$ python -q
>>> import numpy as np
>>> np.set_printoptions(precision=3, suppress=True, linewidth=100)
>>> arr = np.loadtxt("mat.csv", delimiter=",")
>>> print(arr)
[[-3.01   6.001 10.973  3.02   1.002 -3.04   2.018  5.012  3.005]
 [ 0.003  2.997  4.996  4.017  0.02  -2.007  0.987  3.958  2.991]
 [-2.976  3.001  6.003 -0.991  1.016 -1.022  0.986  1.015  0.024]
 [ 0.005 -0.033 -0.008 -0.025  0.013 -0.021 -0.002 -0.027  0.002]
 [-9.05   4.992  9.008 -8.023 -6.03   5.013  2.998 -2.019 -7.022]
 [-9.021 10.982 19.024 -0.003 -6.009  1.008  5.     5.998 -1.019]
 [-3.009  5.99  10.99   3.     1.006 -3.008  2.013  5.032  3.02 ]
 [-5.988  7.976 16.013  2.982 -4.001  0.001  1.993  7.011  0.997]
 [-6.017  5.991 12.025 -2.03   1.985 -2.03   1.995  2.008 -0.033]
 [-2.977  2.034  5.003  0.024 -5.006  2.998 -0.004  2.002 -1.987]]
>>> vec = np.array([2, 2, -5, 2, 0, 5, 0, 1, -4])
>>> print(arr @ (2 * vec))
[-130.102  -57.974  -72.276   -0.412  -36.136 -152.18  -130.152 -134.194 -144.494   -3.826]
>>> vec = np.array([1, 1, 1, 2, 3, 2, 0, -2, -1])
>>> h1 = np.maximum(arr @ vec, 0)
>>> print(h1)
[3.901 1.169 2.996 0.    0.    0.    3.889 0.    5.851 0.   ]
>>> print(np.tanh(arr @ vec))
[ 0.999  0.824  0.995 -0.037 -1.    -1.     0.999 -0.996  1.    -1.   ]
>>> print(np.flatnonzero(h1 > 1e-9))
[0 1 2 6 8]
>>> J = np.load("x.npy")
>>> print(J)
[[ 0  0  0  0  0  0  0  0]
 [ 0 -4  2 -4 -2  4 -2 -2]
 [ 0  0  0  0  0  0  0  0]
 [ 0 -4  2 -4 -2  4 -2 -2]
 [ 0 -4  2 -4 -2  4 -2 -2]
 [ 0  0  0  0  0  0  0  0]]
>>> u = np.array([0, -2])
>>> print(np.cross(J[3, :3], J[2, :3]))
[0 0 0]
>>> print(np.convolve(J[3], u))
[ 0  0  8 -4  8  4 -8  4  4]
>>> print(np.correlate(J[3], J[2], "full"))
[0 0 0 0 0 0 0 0 0 0 0 0 0 0 0]
>>> u = np.array([3, -2, 3, 2])
>>> F = u[np.abs(np.subtract.outer(np.arange(4), np.arange(4)))]
>>> print(F)
[[ 3 -2  3  2]
 [-2  3 -2  3]
 [ 3 -2  3 -2]
 [ 2  3 -2  3]]
>>> vals, V = np.linalg.eigh(F)
>>> vec = np.array([-1, 2, 2, -1])
>>> print((np.sign(V[:, -1].round(6)) == np.sign(V[0, -1].round(6))).astype(int))
[1 0 1 0]
>>> print(vec @ F @ vec)
10
>>> rng = np.random.default_rng(2495)
>>> labels = rng.permutation(4)
>>> A2 = F[:, labels] * rng.choice([-1, 1], 4)
>>> print(A2)
[[ 3  2 -3  2]
 [-2 -3  2  3]
 [ 3  2 -3 -2]
 [-2 -3 -2  3]]
>>> Uu, _, Vt = np.linalg.svd(F.T @ A2)
>>> print(np.round(Uu @ Vt, 3) + 0)
[[ 0.  0. -1.  0.]
 [ 0. -1.  0.  0.]
 [ 1.  0.  0.  0.]
 [ 0.  0.  0.  1.]]
>>> Uu, sig, Vt = np.linalg.svd(arr, full_matrices=False)
>>> print(Uu.shape, sig.shape, Vt.shape)
(10, 9) (9,) (9, 9)
>>> print(np.abs(Uu[:, 0]).round(6).argmax())
5
>>> print(np.allclose(Uu * sig @ Vt, arr))
True
>>> def softmax(z):
...     e = np.exp(z - z.max(axis=-1, keepdims=True))
...     return e / e.sum(axis=-1, keepdims=True)
... 
>>> print(np.round(softmax(J[4]), 3) + 0)
[0.016 0.    0.116 0.    0.002 0.861 0.002 0.002]
>>> print(softmax(J).sum(axis=1))
[1. 1. 1. 1. 1. 1.]
>>> scores = J @ J.T / np.sqrt(8)
>>> print(np.round(softmax(scores + np.triu(np.full(scores.shape, -np.inf), 1)), 3) + 0)
[[1.    0.    0.    0.    0.    0.   ]
 [0.    1.    0.    0.    0.    0.   ]
 [0.333 0.333 0.333 0.    0.    0.   ]
 [0.    0.5   0.    0.5   0.    0.   ]
 [0.    0.333 0.    0.333 0.333 0.   ]
 [0.167 0.167 0.167 0.167 0.167 0.167]]
>>> vals, V = np.linalg.eigh(F)
>>> print(np.round(V.T @ V, 3) + 0)
[[1. 0. 0. 0.]
 [0. 1. 0. 0.]
 [0. 0. 1. 0.]
 [0. 0. 0. 1.]]
>>> print(np.linalg.eigvalsh(F + -1 * np.eye(4)))
[-3.385 -0.236  4.236  7.385]
>>> print(np.linalg.eigvalsh(F @ F))
[ 0.584  5.689 27.416 70.311]
>>> print(V @ np.diag(vals) @ V.T)
[[ 3. -2.  3.  2.]
 [-2.  3. -2.  3.]
 [ 3. -2.  3. -2.]
 [ 2.  3. -2.  3.]]
>>> print(np.round(V.T @ F @ V, 3) + 0)
[[-2.385  0.     0.     0.   ]
 [ 0.     0.764  0.     0.   ]
 [ 0.     0.     5.236  0.   ]
 [ 0.     0.     0.     8.385]]
>>> print(np.linalg.svd(F, compute_uv=False))
[8.385 5.236 2.385 0.764]
>>> A = np.loadtxt("run3.csv", delimiter=",")
>>> print(A)
[[ 1.5  0.3  1.1 -0.2]
 [-2.5  0.3 -0.3  0.2]
 [-0.1 -0.5  0.2  0.9]
 [ 0.7  0.7  0.2  0.2]
 [-0.4  1.3  0.8  1. ]
 [ 0.9  0.1  1.   0.8]
 [-0.3 -0.9 -0.6 -1. ]
 [-1.6  0.5 -0.8 -0.2]
 [-0.2 -0.5 -0.2  0.7]
 [-0.5 -1.2 -0.9 -0.1]
 [-0.1  1.1  0.2  0. ]]
>>> labels = A[:, 1] > np.median(A[:, 1])
>>> u = A[labels].mean(axis=0) - A[~labels].mean(axis=0)
>>> print(u)
[-0.179  1.243  0.057  0.064]
>>> print(labels.astype(int))
[0 0 0 1 1 0 0 1 0 0 1]
>>> print(np.argsort(-np.abs(u).round(6), kind="stable"))
[1 0 3 2]
